% python3 -q
>>> import numpy as np
>>> np.set_printoptions(precision=4, suppress=True, linewidth=120)
>>> mat = np.load("case1.npy")
>>> print(mat)
[[-1.9 -2.   3. ]
 [ 2.   2.1  0. ]
 [-2.  -2.   3.1]]
>>> gram = mat.T @ mat
>>> print(round(float(np.trace(gram)), 4), round((mat ** 2).sum(), 4))
42.63 42.63
>>> print(np.diag(gram))
[11.61 12.41 18.61]
>>> gram
array([[ 11.61,  12.  , -11.9 ],
       [ 12.  ,  12.41, -12.2 ],
       [-11.9 , -12.2 ,  18.61]])
>>> (mat @ mat.T).shape
(3, 3)
>>> ev, vecs = np.linalg.eigh(gram)
>>> x = np.array([4, -7, 0])
>>> round(np.abs(gram).sum(axis=1).max(), 4), round(float(np.abs(ev).max()), 4)
(np.float64(42.71), 38.5689)
>>> (np.sign(vecs[:, -1].round(6)) == np.sign(vecs[0, -1].round(6))).astype(int)
array([1, 1, 0])
>>> round(np.einsum("ij,ji->", mat, mat), 4)
np.float64(-2.37)
>>> round(float(np.linalg.det(2 * mat)), 4), round(np.linalg.det(mat), 4)
(5.048, np.float64(0.631))
>>> print(np.kron(np.eye(2, dtype=int), mat))
[[-1.9 -2.   3.  -0.  -0.   0. ]
 [ 2.   2.1  0.   0.   0.   0. ]
 [-2.  -2.   3.1 -0.  -0.   0. ]
 [-0.  -0.   0.  -1.9 -2.   3. ]
 [ 0.   0.   0.   2.   2.1  0. ]
 [-0.  -0.   0.  -2.  -2.   3.1]]
>>> arr = np.array([[0, 1, 2], [1, 0, 1], [2, 2, 1], [2, 2, 0]])
>>> arr[1] = arr[3]
>>> arr
array([[0, 1, 2],
       [2, 2, 0],
       [2, 2, 1],
       [2, 2, 0]])
>>> Y = np.c_[arr[:, :1] @ np.array([[3]]), np.array([3, 2, 2, 0])]
>>> print(Y)
[[0 3]
 [6 2]
 [6 2]
 [6 0]]
>>> print(np.round(np.linalg.norm(Y - arr @ np.linalg.lstsq(arr, Y)[0], axis=0), 4) + 0)
[0.     1.4142]
